% python3 -q
>>> import numpy as np
>>> np.set_printoptions(suppress=True, linewidth=200)
>>> feats = np.array([[-0.5, -16.0, -0.4, -0.2],
...     [1.0, -10.0, 0.5, 1.8],
...     [1.4, -2.0, -0.5, 0.1]])
>>> u, r1 = feats[0], feats[2]
>>> u @ u
np.float64(256.45)
>>> u @ r1
np.float64(31.48)
>>> p = (u @ r1) / (u @ u) * u
>>> round(float(np.linalg.norm(u + r1) ** 2 + np.linalg.norm(u - r1) ** 2), 2)
525.34
>>> np.round(np.outer(u, r1), 2)
array([[ -0.7 ,   1.  ,   0.25,  -0.05],
       [-22.4 ,  32.  ,   8.  ,  -1.6 ],
       [ -0.56,   0.8 ,   0.2 ,  -0.04],
       [ -0.28,   0.4 ,   0.1 ,  -0.02]])
>>> p.round(2)
array([-0.06, -1.96, -0.05, -0.02])
>>> ang = np.radians(45)
>>> Rm = np.eye(4)
>>> Rm[0, 0] = Rm[2, 2] = np.cos(ang)
>>> Rm[0, 2], Rm[2, 0] = -np.sin(ang), np.sin(ang)
>>> print(Rm.round(2))
[[ 0.71  0.   -0.71  0.  ]
 [ 0.    1.    0.    0.  ]
 [ 0.71  0.    0.71  0.  ]
 [ 0.    0.    0.    1.  ]]
>>> B = feats @ Rm.T
>>> np.round(np.linalg.svd(feats, compute_uv=False), 2), np.round(np.linalg.svd(B, compute_uv=False), 2)
(array([18.99,  2.21,  1.25]), array([18.99,  2.21,  1.25]))
>>> B.round(2)
array([[ -0.07, -16.  ,  -0.64,  -0.2 ],
       [  0.35, -10.  ,   1.06,   1.8 ],
       [  1.34,  -2.  ,   0.64,   0.1 ]])
>>> np.allclose(np.linalg.norm(feats, axis=1), np.linalg.norm(B, axis=1))
True
>>> round(np.linalg.det(Rm), 2), round(float(np.trace(Rm)), 2)
(np.float64(1.0), 3.41)
>>> B = np.array([[1, 2], [1, 3]])
>>> cent = np.array([[1, 0, 1], [2, 2, 0], [1, 1, 0]])
>>> m1 = np.kron(B, cent)
>>> m1
array([[1, 0, 1, 2, 0, 2],
       [2, 2, 0, 4, 4, 0],
       [1, 1, 0, 2, 2, 0],
       [1, 0, 1, 3, 0, 3],
       [2, 2, 0, 6, 6, 0],
       [1, 1, 0, 3, 3, 0]])
>>> np.linalg.cond(m1) > 100
np.True_
>>> [round(float(x), 2) for x in np.linalg.svd(m1, compute_uv=False)[:3]]
[12.57, 4.6, 0.84]
>>> U, sig = np.linalg.svd(feats)
Traceback (most recent call last):
  File "<python-input-26>", line 1, in <module>
    U, sig = np.linalg.svd(feats)
    ^^^^^^
ValueError: too many values to unpack (expected 2)
>>> U, sig, vt = np.linalg.svd(feats, full_matrices=False)
>>> np.allclose(U * sig @ vt, feats)
True
>>> np.round(vt @ vt.T, 2) + 0
array([[1., 0., 0.],
       [0., 1., 0.],
       [0., 0., 1.]])
>>> print((sig > 1e-8).sum())
3
>>> print(np.round(np.sqrt((sig ** 2).sum()), 2), round(np.linalg.norm(feats), 2))
19.16 19.16
>>> rng = np.random.default_rng(2023)
>>> idx = rng.permutation(6)
>>> print(idx)
[4 2 1 0 5 3]
>>> B = m1[idx][:, idx]
>>> np.allclose(B, m1)
False
>>> round(np.linalg.det(B), 2), round(float(np.linalg.det(m1[idx])), 2)
(np.float64(0.0), 0.0)
>>> np.linalg.lstsq(m1[:-1].T, m1[-1])[2]
np.int32(4)
>>> np.abs(np.diag(np.linalg.qr(m1)[1])) > 1e-9
array([ True,  True, False,  True,  True, False])
>>> np.allclose(m1[:-1].T @ np.linalg.lstsq(m1[:-1].T, m1[-1])[0], m1[-1])
True
>>> mat = np.load("run13.npy")
>>> mat
array([[ 1.18, -1.77,  0.09],
       [ 1.33,  0.72, -0.19],
       [ 0.11,  0.78, -1.36],
       [-0.64,  1.34,  1.47],
       [-0.75,  0.6 ,  0.96]])
>>> vec = np.array([5, 7, 0])
>>> y = mat @ vec
>>> np.round(np.linalg.pinv(mat) @ mat, 2) + 0
array([[1., 0., 0.],
       [0., 1., 0.],
       [0., 0., 1.]])
>>> np.round(np.linalg.solve(mat.T @ mat, mat.T @ y), 2) + 0
array([5., 7., 0.])
>>> y.round(2)
array([-6.49, 11.69,  6.01,  6.18,  0.45])
>>> y = y + 0.05 * rng.normal(size=5)
>>> y.round(2)
array([-6.48, 11.65,  6.05,  6.17,  0.37])
>>> coef, *_ = np.linalg.lstsq(mat, y)
>>> np.round(np.linalg.norm(y - mat @ coef), 2)
np.float64(0.07)
>>> coef.round(2)
array([ 4.99,  6.99, -0.03])
>>> print(coef.round())
[ 5.  7. -0.]
>>> B = np.array([[2, -2, 1], [-1, 3, 3], [3, 2, -1]])
>>> print(np.round(np.einsum("ij,ij->i", mat, mat), 2))
[4.53 2.32 2.47 4.37 1.84]
>>> np.round(np.einsum("ij->j", mat), 2)
array([1.23, 1.67, 0.97])
>>> print(np.round(B.T @ mat.T, 2))
[[ 4.4   1.37 -4.64  1.79  0.78]
 [-7.49 -0.88 -0.6   8.24  5.22]
 [-4.22  3.68  3.81  1.91  0.09]]
>>> arr = np.load("dump.npy")
>>> arr
array([[-12, -12,   0, -18],
       [  2,   2,   0,   3],
       [  2,   2,   0,   3],
       [ -4,  -4,   0,  -6],
       [ 18,  18,   0,  27]])
>>> U, sig, vt = np.linalg.svd(arr, full_matrices=False)
>>> np.round(vt @ vt.T, 2) + 0
array([[1., 0., 0., 0.],
       [0., 1., 0., 0.],
       [0., 0., 1., 0.],
       [0., 0., 0., 1.]])
>>> np.round(np.abs(vt[0]), 2)
array([0.49, 0.49, 0.  , 0.73])
>>> sig.round(2) + 0
array([45.73,  0.  ,  0.  ,  0.  ])
>>> print((sig > 1e-8).sum())
1
>>> np.abs(U[:, 0]).round(6).argmax()
np.int64(4)
>>> cent = np.array([[0, -2, -1, 1], [2, 2, 1, 0], [1, 2, 0, 2], [-1, -2, -2, 1]])
>>> X = (rng.random((22, 4)) < 0.25) @ cent
>>> X
array([[ 2,  2,  1,  0],
       [ 0, -2, -1,  1],
       [ 0,  0,  0,  0],
       [ 0,  0,  0,  0],
       [ 0, -2, -1,  1],
       [ 0, -2, -1,  1],
       [ 0,  0,  0,  0],
       [ 0,  0,  0,  0],
       [ 0,  0,  0,  0],
       [ 3,  2,  0,  3],
       [ 1,  2,  0,  2],
       [-1, -2, -2,  1],
       [ 0,  0,  0,  0],
       [ 0, -2, -1,  1],
       [ 0, -2, -1,  1],
       [ 2,  2,  1,  0],
       [ 1,  2,  0,  2],
       [ 1,  0, -1,  1],
       [ 0,  0,  0,  0],
       [ 1,  2,  0,  2],
       [ 1,  2,  0,  2],
       [ 0,  0,  0,  0]])
>>> Xc = (X - X.mean(axis=0)) / X.std(axis=0)
>>> np.argwhere(np.abs(Xc) > 2)
array([[ 9,  0],
       [ 9,  3],
       [11,  2]])
>>> print(np.round(Xc.std(axis=0), 2))
[1. 1. 1. 1.]
>>> coef = np.linalg.lstsq(np.delete(Xc, 3, axis=1), Xc[:, 3])[0]
>>> np.abs(coef).argmax()
np.int64(2)
